% python3 -q
>>> import numpy as np
>>> np.set_printoptions(suppress=True, linewidth=120)
>>> data = np.load("run7.npy")
>>> print(data)
[[ 1.  0.  0.  0.  0.  0.]
 [ 0.  3.  3.  2.  3.  3.]
 [ 0.  3.  3. -1.  3. -3.]
 [ 0.  2.  3.  3.  1.  0.]
 [ 0.  0. -2. -2. -3. -1.]
 [ 0.  0. -1.  0.  0.  0.]]
>>> print(data @ data)
[[  1.   0.   0.   0.   0.   0.]
 [  0.  22.  15.   3.  11.  -3.]
 [  0.  16.  12.  -6.   8.  -3.]
 [  0.  21.  22.   8.  15.  -4.]
 [  0. -10.  -5.   2.   1.   9.]
 [  0.  -3.  -3.   1.  -3.   3.]]
>>> print((np.linalg.matrix_power((data != 0) + (data.T != 0) + np.eye(6), 6) > 0).astype(int))
[[1 0 0 0 0 0]
 [0 1 1 1 1 1]
 [0 1 1 1 1 1]
 [0 1 1 1 1 1]
 [0 1 1 1 1 1]
 [0 1 1 1 1 1]]
>>> vec = np.array([0, 0, 0, 2, 0, 0])
>>> y = data @ vec
>>> b, lr = np.zeros(6), 1 / np.linalg.norm(data, 2) ** 2
>>> for i in range(250):
...     b -= lr * data.T @ (data @ b - y)
...     if i % 50 == 0: print(i, round(np.linalg.norm(data @ b - y), 3))
... 
0 4.651
50 0.456
100 0.317
150 0.227
200 0.162
>>> print(np.round(np.linalg.cond(data), 3))
12.23
>>> print(b.round(3))
[ 0.    -0.06   0.116  1.934 -0.046  0.034]
>>> C2 = data.T @ data
>>> print(np.diag(C2))
[ 1. 22. 32. 18. 28. 19.]
>>> print(np.allclose(C2, C2.T))
True
>>> f = np.array([-2, -1])
>>> print(np.cross(data[0, :3], data[5, :3]))
[-0.  1.  0.]
>>> print(np.correlate(data[0], data[5], "full"))
[ 0.  0.  0. -1.  0.  0.  0.  0.  0.  0.  0.]
>>> Q, evecs = np.linalg.qr(data[:, :2])[0], np.linalg.qr(data[:, 2:])[0]
>>> s = np.linalg.svd(Q.T @ evecs, compute_uv=False)
>>> print(round(np.linalg.norm(Q @ Q.T - evecs @ evecs.T, 2), 3))
1.0
>>> print((s > 0.9).sum())
1
>>> X = np.load("dump.npy")
>>> print(X)
[[ 2 -3  3 -6]
 [ 1  2  1 -2]
 [ 2  0  3 -6]
 [-3  0  1 -2]]
>>> print(np.linalg.cond(X) > 100)
True
>>> theta = np.radians(176)
>>> r_ = np.eye(4)
>>> r_[3, 3] = r_[2, 2] = np.cos(theta)
>>> r_[3, 2], r_[2, 3] = -np.sin(theta), np.sin(theta)
>>> print(r_.round(3))
[[ 1.     0.     0.     0.   ]
 [ 0.     1.     0.     0.   ]
 [ 0.     0.    -0.998  0.07 ]
 [ 0.     0.    -0.07  -0.998]]
>>> B = X @ r_.T
>>> print(np.round(np.abs(B - X).max(axis=0), 3))
[ 0.     0.     6.411 11.776]
>>> print(np.allclose(np.linalg.norm(X, axis=1), np.linalg.norm(B, axis=1)))
True
>>> print(np.round(np.linalg.svd(X, compute_uv=False), 3) + 0, np.round(np.linalg.svd(B, compute_uv=False), 3) + 0)
[10.413  3.507  3.204  0.   ] [10.413  3.507  3.204  0.   ]
>>> rng = np.random.default_rng(74)
>>> z = rng.permutation(4)
>>> print(z)
[3 2 1 0]
>>> B = r_[z][:, z]
>>> print(np.round(np.trace(B), 3))
0.005
>>> print(np.round(np.diag(B), 3))
[-0.998 -0.998  1.     1.   ]
>>> rk = np.linalg.matrix_rank(X)
>>> print(rk)
3
>>> N = np.linalg.svd(X)[2][rk:].T
>>> print(np.round(X @ N, 3) + 0)
[[0.]
 [0.]
 [0.]
 [0.]]
>>> print(N.shape)
(4, 1)
>>> print([int(np.linalg.matrix_rank(X[:, :j + 1])) for j in range(4)])
[1, 2, 3, 3]
>>> print(np.round(N @ N.T, 3) + 0)
[[0.  0.  0.  0. ]
 [0.  0.  0.  0. ]
 [0.  0.  0.8 0.4]
 [0.  0.  0.4 0.2]]
>>> print(np.round(N[:, 0] / N[np.abs(N[:, 0]).round(6).argmax(), 0], 3) + 0)
[0.  0.  1.  0.5]
>>> print(np.round(np.poly(X), 3) + 0)
[  1.  -5. -13.  65.   0.]
>>> print(np.kron(np.eye(2, dtype=int), X))
[[ 2 -3  3 -6  0  0  0  0]
 [ 1  2  1 -2  0  0  0  0]
 [ 2  0  3 -6  0  0  0  0]
 [-3  0  1 -2  0  0  0  0]
 [ 0  0  0  0  2 -3  3 -6]
 [ 0  0  0  0  1  2  1 -2]
 [ 0  0  0  0  2  0  3 -6]
 [ 0  0  0  0 -3  0  1 -2]]
>>> print(np.einsum("ij,ji->", X, X))
51
>>> print(np.round(np.linalg.eigvals(X).sum().real, 3))
5.0
>>> print(round(float(np.linalg.det(X.T)), 3))
0.0
>>> print(round(float(np.linalg.det(2 * X)), 3), np.round(np.linalg.det(X), 3))
-0.0 -0.0
>>> print(np.round(np.linalg.eigvals(X), 3) + 0)
[-3.606  0.     5.     3.606]
>>> arr = np.loadtxt("x.csv", delimiter=",")
>>> print(arr)
[[ -2.029  -9.562   3.445   3.317   7.045  -4.409  -0.227]
 [  1.269   0.8    -2.753   1.443   1.484   3.152  -1.315]
 [  0.923   6.336  -2.031  -2.127  -4.451   2.26    0.029]
 [ -0.612  -0.259   1.525  -1.038  -1.206  -1.614   0.883]
 [ -1.228  -5.121   3.44    0.3     1.504  -3.459   1.074]
 [ -0.224  -2.6     0.406   1.205   2.223  -0.48   -0.286]
 [  2.709  12.809  -5.353  -3.863  -8.341   6.348  -0.147]
 [ -0.522  -1.36    0.668   0.466   1.14   -1.024  -0.038]
 [ -1.952 -10.296   3.614   3.531   7.388  -4.412  -0.191]
 [ -0.162   1.098   0.617  -1.148  -1.756  -0.565   0.634]
 [  1.706   8.87   -3.331  -2.856  -6.002   3.931   0.044]
 [  0.848   4.7    -2.591  -0.565  -1.895   2.517  -0.822]
 [ -2.222  -8.986   5.153   1.486   4.125  -5.649   1.077]
 [ -0.206  -1.628   0.728   0.314   0.773  -0.668   0.19 ]
 [ -2.357 -13.345   4.836   4.355   9.052  -5.588  -0.072]
 [ -0.557  -1.137   0.732   0.238   0.785  -1.063   0.069]
 [  2.49   11.924  -4.848  -3.551  -7.798   5.75   -0.182]
 [  1.877   8.162  -4.712  -1.149  -3.535   4.967  -1.199]
 [  0.87    0.862  -2.904   2.044   2.326   2.72   -1.916]
 [  1.386   7.826  -3.424  -1.933  -4.443   3.64   -0.499]
 [ -0.22   -4.35    0.208   2.464   4.226  -0.366  -0.85 ]
 [  1.44    6.532  -3.606  -0.96   -3.033   3.805  -0.975]
 [ -0.261  -1.005   0.899  -0.061  -0.03   -0.845   0.275]
 [ -0.682  -2.641   1.412   0.566   1.414  -1.634   0.203]
 [ -2.664  -9.862   6.108   1.318   4.216  -6.75    1.442]
 [ -0.656  -1.536   1.17    0.176   0.658  -1.463   0.205]
 [  1.37    4.973  -3.049  -0.746  -2.166   3.411  -0.627]
 [ -0.446  -1.165   1.535  -0.664  -0.51   -1.428   0.883]
 [ -1.173  -1.625   2.586  -0.962  -0.663  -2.9     1.154]
 [  0.38    1.58   -1.223  -0.006  -0.285   1.199  -0.407]
 [ -2.577 -11.317   4.818   3.378   7.404  -5.854   0.122]]
>>> proj = np.triu(np.array([[2, -2, -2, 2], [-1, 3, 2, 1], [3, -3, -2, 1], [2, 0, -1, -2]]), 1) + np.eye(4)
>>> B = proj @ X @ np.linalg.inv(proj)
>>> print(round(np.linalg.det(B), 3))
-0.0
>>> dist = np.linalg.norm(arr[:, None] - arr[None], axis=-1)
>>> print(np.flatnonzero(dist[11] < dist.mean() / 2))
[ 1  2 11 17 19 21 26 29]
>>> print(dist[:5, :5].round(3))
[[ 0.    15.794 22.311 13.723  7.922]
 [15.794  0.     9.048  7.994 11.418]
 [22.311  9.048  0.     9.271 15.523]
 [13.723  7.994  9.271  0.     6.345]
 [ 7.922 11.418 15.523  6.345  0.   ]]
>>> print(dist.mean(axis=1).argmax())
6
>>> print(dist.shape)
(31, 31)
>>> cen = arr - arr.mean(axis=0)
>>> U, s, VT = np.linalg.svd(cen, full_matrices=False)
>>> print(np.round(cen.mean(axis=0), 3) + 0)
[0. 0. 0. 0. 0. 0. 0.]
>>> print(np.abs(U[:, 0]).argmax())
6
>>> print((np.sign(U[:, 0]) == np.sign(U[0, 0])).astype(int))
[1 0 0 1 1 1 0 1 1 0 0 0 1 1 1 1 0 0 0 0 1 0 1 1 1 1 0 1 1 0 1]
>>> print(np.linalg.matrix_rank(cen))
7
>>> B = data[0, 0] * data[1:] - np.outer(data[1:, 0], data[0])
>>> print(B)
[[ 0.  3.  3.  2.  3.  3.]
 [ 0.  3.  3. -1.  3. -3.]
 [ 0.  2.  3.  3.  1.  0.]
 [ 0.  0. -2. -2. -3. -1.]
 [ 0.  0. -1.  0.  0.  0.]]
>>> print(data[:, 0] / data[0, 0])
[1. 0. 0. 0. 0. 0.]
